>>> import numpy as np
>>> np.set_printoptions(precision=3, suppress=True, linewidth=140, floatmode="fixed")
>>> def rnd(a):
...     return np.round(a, 3) + 0
... 
>>> E = np.load("run0.npy")
>>> E
array([[  8.894,  40.689,  80.475, -30.738, -68.821, -38.069],
       [ 10.769,  41.085,  80.361, -31.300, -69.975, -40.935],
       [  8.232,  38.693,  78.512, -30.771, -69.752, -39.650],
       [  9.881,  40.563,  80.576, -29.527, -70.226, -40.670],
       [  9.161,  40.232,  81.844, -30.482, -67.663, -39.642],
       [ 10.802,  40.192,  79.386, -29.713, -70.287, -40.277],
       [ 10.065,  40.547,  79.727, -30.684, -70.778, -39.765],
       [  8.413,  40.466,  80.302, -29.441, -70.411, -39.994],
       [ 10.551,  38.415,  80.460, -29.164, -70.368, -40.905],
       [ 12.399,  40.417,  80.357, -28.875, -70.458, -38.860],
       [  9.937,  37.733,  79.430, -30.335, -69.682, -39.050],
       [  8.629,  40.275,  79.273, -29.715, -70.442, -39.394],
       [  9.594,  41.115,  78.845, -31.223, -69.308, -41.325],
       [  8.924,  40.579,  79.649, -31.102, -71.238, -39.593],
       [  9.848,  39.040,  80.755, -29.130, -69.599, -39.224],
       [  9.005,  39.466,  79.887, -29.617, -68.552, -38.135],
       [  9.753,  40.464,  80.930, -31.069, -71.007, -39.601],
       [  9.916,  39.372,  81.233, -28.552, -72.331, -41.259],
       [ 11.735,  39.014,  80.445, -30.387, -69.742, -39.559],
       [ 10.036,  39.614,  80.349, -30.152, -69.634, -36.965],
       [ 11.521,  39.999,  80.130, -31.550, -70.843, -39.437],
       [  9.431,  39.334,  80.474, -29.721, -68.673, -39.417],
       [  9.404,  40.304,  78.674, -29.392, -69.744, -39.711],
       [ 10.201,  39.459,  80.002, -29.846, -69.978, -38.985],
       [  8.188,  40.719,  79.594, -29.889, -70.935, -39.536],
       [  9.925,  39.946,  80.425, -29.280, -69.061, -41.507],
       [  7.125,  38.612,  80.454, -27.446, -70.309, -40.212],
       [  9.196,  39.668,  79.116, -28.562, -69.456, -40.837],
       [  9.158,  40.551,  80.205, -29.875, -69.721, -38.924],
       [  9.693,  39.513,  80.379, -31.603, -68.705, -41.893],
       [  9.760,  40.548,  80.708, -30.015, -70.840, -41.323],
       [ 10.039,  39.093,  80.151, -29.668, -69.244, -38.497],
       [  9.867,  39.104,  79.035, -30.275, -70.565, -37.238]])
>>> gram = np.cov(E, rowvar=False)
>>> rnd(E.std(axis=0))
array([1.034, 0.812, 0.731, 0.922, 0.910, 1.162])
>>> gram.shape
(6, 6)
>>> rnd(np.corrcoef(E[:, 0], E[:, 4])[0, 1])
np.float64(-0.112)
>>> P = E @ np.linalg.solve(E.T @ E, E.T)
>>> rnd(P @ E[:, 1])
array([40.689, 41.085, 38.693, 40.563, 40.232, 40.192, 40.547, 40.466, 38.415, 40.417, 37.733, 40.275, 41.115, 40.579, 39.040, 39.466,
       40.464, 39.372, 39.014, 39.614, 39.999, 39.334, 40.304, 39.459, 40.719, 39.946, 38.612, 39.668, 40.551, 39.513, 40.548, 39.093,
       39.104])
>>> W0 = -2 * np.eye(8) + np.eye(8, k=1)
>>> W0
array([[-2.000,  1.000,  0.000,  0.000,  0.000,  0.000,  0.000,  0.000],
       [ 0.000, -2.000,  1.000,  0.000,  0.000,  0.000,  0.000,  0.000],
       [ 0.000,  0.000, -2.000,  1.000,  0.000,  0.000,  0.000,  0.000],
       [ 0.000,  0.000,  0.000, -2.000,  1.000,  0.000,  0.000,  0.000],
       [ 0.000,  0.000,  0.000,  0.000, -2.000,  1.000,  0.000,  0.000],
       [ 0.000,  0.000,  0.000,  0.000,  0.000, -2.000,  1.000,  0.000],
       [ 0.000,  0.000,  0.000,  0.000,  0.000,  0.000, -2.000,  1.000],
       [ 0.000,  0.000,  0.000,  0.000,  0.000,  0.000,  0.000, -2.000]])
>>> # triangular
>>> np.allclose(W0, W0.T)
False
>>> rnd(np.linalg.matrix_power(W0, 3))
array([[-8.000, 12.000, -6.000,  1.000,  0.000,  0.000,  0.000,  0.000],
       [ 0.000, -8.000, 12.000, -6.000,  1.000,  0.000,  0.000,  0.000],
       [ 0.000,  0.000, -8.000, 12.000, -6.000,  1.000,  0.000,  0.000],
       [ 0.000,  0.000,  0.000, -8.000, 12.000, -6.000,  1.000,  0.000],
       [ 0.000,  0.000,  0.000,  0.000, -8.000, 12.000, -6.000,  1.000],
       [ 0.000,  0.000,  0.000,  0.000,  0.000, -8.000, 12.000, -6.000],
       [ 0.000,  0.000,  0.000,  0.000,  0.000,  0.000, -8.000, 12.000],
       [ 0.000,  0.000,  0.000,  0.000,  0.000,  0.000,  0.000, -8.000]])
>>> (W0 + W0.T) / 2
array([[-2.000,  0.500,  0.000,  0.000,  0.000,  0.000,  0.000,  0.000],
       [ 0.500, -2.000,  0.500,  0.000,  0.000,  0.000,  0.000,  0.000],
       [ 0.000,  0.500, -2.000,  0.500,  0.000,  0.000,  0.000,  0.000],
       [ 0.000,  0.000,  0.500, -2.000,  0.500,  0.000,  0.000,  0.000],
       [ 0.000,  0.000,  0.000,  0.500, -2.000,  0.500,  0.000,  0.000],
       [ 0.000,  0.000,  0.000,  0.000,  0.500, -2.000,  0.500,  0.000],
       [ 0.000,  0.000,  0.000,  0.000,  0.000,  0.500, -2.000,  0.500],
       [ 0.000,  0.000,  0.000,  0.000,  0.000,  0.000,  0.500, -2.000]])
>>> rnd(np.linalg.det(W0))
np.float64(256.0)
>>> np.allclose(W0 @ W0.T, W0.T @ W0)
False
>>> rnd(np.sort(np.abs(np.linalg.eigvals(W0))))
array([2.000, 2.000, 2.000, 2.000, 2.000, 2.000, 2.000, 2.000])
>>> W0 @ W0
array([[ 4.000, -4.000,  1.000,  0.000,  0.000,  0.000,  0.000,  0.000],
       [ 0.000,  4.000, -4.000,  1.000,  0.000,  0.000,  0.000,  0.000],
       [ 0.000,  0.000,  4.000, -4.000,  1.000,  0.000,  0.000,  0.000],
       [ 0.000,  0.000,  0.000,  4.000, -4.000,  1.000,  0.000,  0.000],
       [ 0.000,  0.000,  0.000,  0.000,  4.000, -4.000,  1.000,  0.000],
       [ 0.000,  0.000,  0.000,  0.000,  0.000,  4.000, -4.000,  1.000],
       [ 0.000,  0.000,  0.000,  0.000,  0.000,  0.000,  4.000, -4.000],
       [ 0.000,  0.000,  0.000,  0.000,  0.000,  0.000,  0.000,  4.000]])
>>> assert W0 == W0.T
Traceback (most recent call last):
  File "<python-input-21>", line 1, in <module>
    assert W0 == W0.T
           ^^^^^^^^^^
ValueError: The truth value of an array with more than one element is ambiguous. Use a.any() or a.all()
>>> (W0 - W0.T) / 2
array([[ 0.000,  0.500,  0.000,  0.000,  0.000,  0.000,  0.000,  0.000],
       [-0.500,  0.000,  0.500,  0.000,  0.000,  0.000,  0.000,  0.000],
       [ 0.000, -0.500,  0.000,  0.500,  0.000,  0.000,  0.000,  0.000],
       [ 0.000,  0.000, -0.500,  0.000,  0.500,  0.000,  0.000,  0.000],
       [ 0.000,  0.000,  0.000, -0.500,  0.000,  0.500,  0.000,  0.000],
       [ 0.000,  0.000,  0.000,  0.000, -0.500,  0.000,  0.500,  0.000],
       [ 0.000,  0.000,  0.000,  0.000,  0.000, -0.500,  0.000,  0.500],
       [ 0.000,  0.000,  0.000,  0.000,  0.000,  0.000, -0.500,  0.000]])
>>> W0.inv()
Traceback (most recent call last):
  File "<python-input-23>", line 1, in <module>
    W0.inv()
    ^^^^^^
AttributeError: 'numpy.ndarray' object has no attribute 'inv'
